% ipython --no-banner

In [1]: import numpy as np

In [2]: from numpy import linalg as LA

In [3]: np.set_printoptions(suppress=True, linewidth=200)

In [4]: tidy = lambda a: np.round(a, 3) + 0

In [5]: J = np.loadtxt("m.csv", delimiter=",")

In [6]: print(tidy(J))
[[0.25  0.    0.    0.25  0.    0.    0.    0.25  0.    0.25 ]
 [0.    0.333 0.    0.    0.    0.167 0.167 0.    0.167 0.167]
 [0.2   0.    0.2   0.2   0.    0.    0.2   0.    0.2   0.   ]
 [0.    0.    0.5   0.5   0.    0.    0.    0.    0.    0.   ]
 [0.    0.    0.    0.    0.5   0.    0.    0.    0.5   0.   ]
 [0.333 0.    0.    0.    0.    0.333 0.333 0.    0.    0.   ]
 [0.    0.    0.333 0.    0.333 0.    0.333 0.    0.    0.   ]
 [0.    0.333 0.    0.333 0.    0.    0.    0.333 0.    0.   ]
 [0.    0.    0.    0.    0.    0.25  0.    0.25  0.25  0.25 ]
 [0.143 0.    0.    0.143 0.143 0.    0.143 0.143 0.    0.286]]

In [7]: print(tidy(LA.det(J)))
0.0

In [8]: print(tidy(np.abs(LA.eigvals(J)).max()))
1.0

In [9]: print(tidy((J + J.T) / 2))
[[0.25  0.    0.1   0.125 0.    0.167 0.    0.125 0.    0.196]
 [0.    0.333 0.    0.    0.    0.083 0.083 0.167 0.083 0.083]
 [0.1   0.    0.2   0.35  0.    0.    0.267 0.    0.1   0.   ]
 [0.125 0.    0.35  0.5   0.    0.    0.    0.167 0.    0.071]
 [0.    0.    0.    0.    0.5   0.    0.167 0.    0.25  0.071]
 [0.167 0.083 0.    0.    0.    0.333 0.167 0.    0.125 0.   ]
 [0.    0.083 0.267 0.    0.167 0.167 0.333 0.    0.    0.071]
 [0.125 0.167 0.    0.167 0.    0.    0.    0.333 0.125 0.071]
 [0.    0.083 0.1   0.    0.25  0.125 0.    0.125 0.25  0.125]
 [0.196 0.083 0.    0.071 0.071 0.    0.071 0.071 0.125 0.286]]

In [10]: print(tidy(np.trace(J)))
3.319

In [11]: print(tidy((J - J.T) / 2))
[[ 0.     0.    -0.1    0.125  0.    -0.167  0.     0.125  0.     0.054]
 [ 0.     0.     0.     0.     0.     0.083  0.083 -0.167  0.083  0.083]
 [ 0.1    0.     0.    -0.15   0.     0.    -0.067  0.     0.1    0.   ]
 [-0.125  0.     0.15   0.     0.     0.     0.    -0.167  0.    -0.071]
 [ 0.     0.     0.     0.     0.     0.    -0.167  0.     0.25  -0.071]
 [ 0.167 -0.083  0.     0.     0.     0.     0.167  0.    -0.125  0.   ]
 [ 0.    -0.083  0.067  0.     0.167 -0.167  0.     0.     0.    -0.071]
 [-0.125  0.167  0.     0.167  0.     0.     0.     0.    -0.125 -0.071]
 [ 0.    -0.083 -0.1    0.    -0.25   0.125  0.     0.125  0.     0.125]
 [-0.054 -0.083  0.     0.071  0.071  0.     0.071  0.071 -0.125  0.   ]]
